$ ipython --no-banner

In [1]: import numpy as np

In [2]: np.set_printoptions(precision=1, suppress=True, linewidth=140)

In [3]: def tidy(a):
   ...:     return np.round(a, 1) + 0
   ...: 

In [4]: E = np.load("dump.npy")

In [5]: E
Out[5]: 
array([[ 0.2, -0.4,  0.3,  0.1, -0.2],
       [-0.6,  1.4, -1. , -0.2,  0.8],
       [ 1.2, -2.8,  2. ,  0.4, -1.6],
       [-0.5,  1.1, -0.8, -0.2,  0.6]])

In [6]: np.allclose(E[:-1].T @ np.linalg.lstsq(E[:-1].T, E[-1])[0], E[-1])
Out[6]: True

In [7]: tidy(np.trace(np.linalg.pinv(E) @ E))
Out[7]: np.float64(2.0)

In [8]: np.unique(E.round(6), axis=0).shape
Out[8]: (4, 5)

In [9]: np.linalg.lstsq(E[:-1].T, E[-1])[2]
Out[9]: np.int32(2)

In [10]: rk = np.linalg.matrix_rank(E)

In [11]: rk
Out[11]: np.int64(2)

In [12]: ns = np.linalg.svd(E)[2][rk:].T

In [13]: ns.shape
Out[13]: (5, 3)

In [14]: [int(np.linalg.matrix_rank(np.delete(E, i, axis=0))) for i in range(4)]
Out[14]: [2, 2, 2, 2]

In [15]: np.linalg.matrix_rank(E.T @ E), np.linalg.matrix_rank(E @ E.T)
Out[15]: (np.int64(2), np.int64(2))

In [16]: [int(np.linalg.matrix_rank(E[:, :j + 1])) for j in range(5)]
Out[16]: [1, 2, 2, 2, 2]

In [17]: [round(float(x), 1) for x in np.linalg.svd(E, compute_uv=False)[:3]]
Out[17]: [4.8, 0.1, 0.0]

In [18]: np.linalg.matrix_rank(E, rtol=0.1)
Out[18]: np.int64(1)

In [19]: Uu, s, Vt = np.linalg.svd(E)

In [20]: np.argmax(s[:-1] / (s[1:] + 1e-6)) + 1
Out[20]: np.int64(2)

In [21]: A2 = Uu[:, :2] @ np.diag(s[:2]) @ Vt[:2]

In [22]: tidy(np.linalg.norm(E - A2, 2)), tidy(s[2])
Out[22]: (np.float64(0.0), np.float64(0.0))

In [23]: F = np.array([[0, -1, 1, 2, -1],
    ...:     [0, -1, -2, -1, 2],
    ...:     [-1, 2, 2, 2, 2],
    ...:     [1, 1, 2, -1, 1]])

In [24]: F[-1] = F[0] + 5 * F[1]

In [25]: F
Out[25]: 
array([[ 0, -1,  1,  2, -1],
       [ 0, -1, -2, -1,  2],
       [-1,  2,  2,  2,  2],
       [ 0, -6, -9, -3,  9]])

In [26]: tidy(np.linalg.norm(F, 2) / np.linalg.norm(F))
Out[26]: np.float64(1.0)

In [27]: np.argsort(-np.linalg.norm(F, axis=0).round(6), kind="stable")[:3]
Out[27]: array([2, 4, 1])

In [28]: T = np.stack([F, 3 * F, F[::-1]])

In [29]: T.shape
Out[29]: (3, 4, 5)

In [30]: (T @ F.T).shape
Out[30]: (3, 4, 4)

In [31]: np.linalg.matrix_rank(T.reshape(3, -1))
Out[31]: np.int64(2)

In [32]: tidy(np.linalg.norm(T, axis=(1, 2)))
Out[32]: array([15.5, 46.6, 15.5])

In [33]: np.einsum("bij,cij->bc", T, T)
Out[33]: 
array([[ 241,  723,  -44],
       [ 723, 2169, -132],
       [ -44, -132,  241]])

In [34]: Uu, s, Vt = np.linalg.svd(F)

In [35]: vecs = Vt[:(s > 1e-8).sum()]

In [36]: rng = np.random.default_rng(763)

In [37]: x0 = F[1] + -1 * F[2] + rng.integers(2) * np.eye(5)[1]

In [38]: x0
Out[38]: array([ 1., -2., -4., -3.,  0.])

In [39]: tidy(np.diag(vecs.T @ vecs))
Out[39]: array([0.1, 0.8, 0.5, 0.8, 0.9])

In [40]: np.allclose(vecs.T @ vecs @ x0, x0)
Out[40]: False

In [41]: Uu, s, Vt = np.linalg.svd(F)

In [42]: np.argmax(s[:-1] / (s[1:] + 1e-6)) + 1
Out[42]: np.int64(3)

In [43]: tidy(s)
Out[43]: array([14.8,  3.9,  2.4,  0. ])

In [44]: A2 = Uu[:, :3] @ np.diag(s[:3]) @ Vt[:3]

In [45]: np.linalg.matrix_rank(A2)
Out[45]: np.int64(3)

In [46]: tidy(np.linalg.norm(F - A2) / np.linalg.norm(F))
Out[46]: np.float64(0.0)

In [47]: tidy(A2)
Out[47]: 
array([[ 0., -1.,  1.,  2., -1.],
       [ 0., -1., -2., -1.,  2.],
       [-1.,  2.,  2.,  2.,  2.],
       [ 0., -6., -9., -3.,  9.]])

In [48]: tidy(np.linalg.norm(F - A2, 2)), tidy(s[3])
Out[48]: (np.float64(0.0), np.float64(0.0))

In [49]: np.abs(np.diag(np.linalg.qr(F)[1])) > 1e-9
Out[49]: array([ True,  True,  True, False])

In [50]: tidy(F @ np.linalg.pinv(F) @ F)
Out[50]: 
array([[ 0., -1.,  1.,  2., -1.],
       [ 0., -1., -2., -1.,  2.],
       [-1.,  2.,  2.,  2.,  2.],
       [ 0., -6., -9., -3.,  9.]])

In [51]: np.unique(F.round(6), axis=0).shape
Out[51]: (4, 5)

In [52]: np.allclose(F[:-1].T @ np.linalg.lstsq(F[:-1].T, F[-1])[0], F[-1])
Out[52]: True

In [53]: mat = np.load("w.npy")

In [54]: mat
Out[54]: 
array([[ 5,  5,  5,  5,  5],
       [ 5, 10, 10, 10, 10],
       [ 5, 10, 15, 15, 15],
       [ 5, 10, 15, 20, 20],
       [ 5, 10, 15, 20, 25]])

In [55]: A2 = np.array([[5, 1, 5], [-7, 6, 0], [1, -5, 1], [5, 3, 1], [-4, -5, -6]])

In [56]: np.einsum("ij->j", mat)
Out[56]: array([25, 45, 60, 70, 75])

In [57]: np.einsum("ik,kj->ji", mat, A2)
Out[57]: 
array([[  0, -25, -15, -10, -30],
       [  0,  -5, -40, -50, -75],
       [  5, -15, -35, -60, -90]])

In [58]: A2.T @ mat.T
Out[58]: 
array([[  0, -25, -15, -10, -30],
       [  0,  -5, -40, -50, -75],
       [  5, -15, -35, -60, -90]])

In [59]: np.linalg.matrix_rank(np.vstack([mat, A2.T]))
Out[59]: np.int64(5)

In [60]: np.vstack([mat, A2.T]).shape
Out[60]: (8, 5)

In [61]: np.einsum("ik,kj->ij", mat, A2)
Out[61]: 
array([[  0,   0,   5],
       [-25,  -5, -15],
       [-15, -40, -35],
       [-10, -50, -60],
       [-30, -75, -90]])

In [62]: W1 = np.array([[-2, -3], [3, -1], [3, -3], [-1, 3], [1, 0]])

In [63]: coef = np.array([-8, -9])

In [64]: act = np.maximum(E @ W1 + coef, 0)

In [65]: (act > 0).mean(axis=0)
Out[65]: array([0., 0.])

In [66]: np.linalg.matrix_rank(act)
Out[66]: np.int64(0)

In [67]: (act > 0).astype(int)
Out[67]: 
array([[0, 0],
       [0, 0],
       [0, 0],
       [0, 0]])

In [68]: cent = np.array([[0, -1, -3], [-1, -3, 1]])

In [69]: act @ cent
Out[69]: 
array([[0., 0., 0.],
       [0., 0., 0.],
       [0., 0., 0.],
       [0., 0., 0.]])

In [70]: w, vecs = np.linalg.eigh(mat)

In [71]: x0 = np.array([1, -3, 2, 0, -3])

In [72]: (np.sign(vecs[:, -1].round(6)) == np.sign(vecs[0, -1].round(6))).astype(int)
Out[72]: array([1, 1, 1, 1, 1])

In [73]: x0 @ mat @ x0
Out[73]: np.int64(220)

In [74]: tidy(x0 @ mat @ x0 / (x0 @ x0)), tidy(w[0]), tidy(w[-1])
Out[74]: (np.float64(9.6), np.float64(1.4), np.float64(61.7))

In [75]: tidy(vecs * np.abs(w) @ vecs.T)
Out[75]: 
array([[ 5.,  5.,  5.,  5.,  5.],
       [ 5., 10., 10., 10., 10.],
       [ 5., 10., 15., 15., 15.],
       [ 5., 10., 15., 20., 20.],
       [ 5., 10., 15., 20., 25.]])

In [76]: m1 = np.load("case0.npy")

In [77]: tidy(m1)
Out[77]: 
array([[ 0.6,  0.4,  0.3],
       [ 0.4,  0.6, -0.3],
       [ 0.3, -0.3,  0.8]])

In [78]: Uu, s, Vt = np.linalg.svd(m1, full_matrices=False)

In [79]: tidy(Vt @ Vt.T)
Out[79]: 
array([[1., 0., 0.],
       [0., 1., 0.],
       [0., 0., 1.]])

In [80]: tidy(Uu.T @ Uu)
Out[80]: 
array([[1., 0., 0.],
       [0., 1., 0.],
       [0., 0., 1.]])

In [81]: tidy(s / s[0])
Out[81]: array([1., 1., 0.])

In [82]: tidy(np.cumsum(s ** 2) / np.sum(s ** 2))
Out[82]: array([0.5, 1. , 1. ])
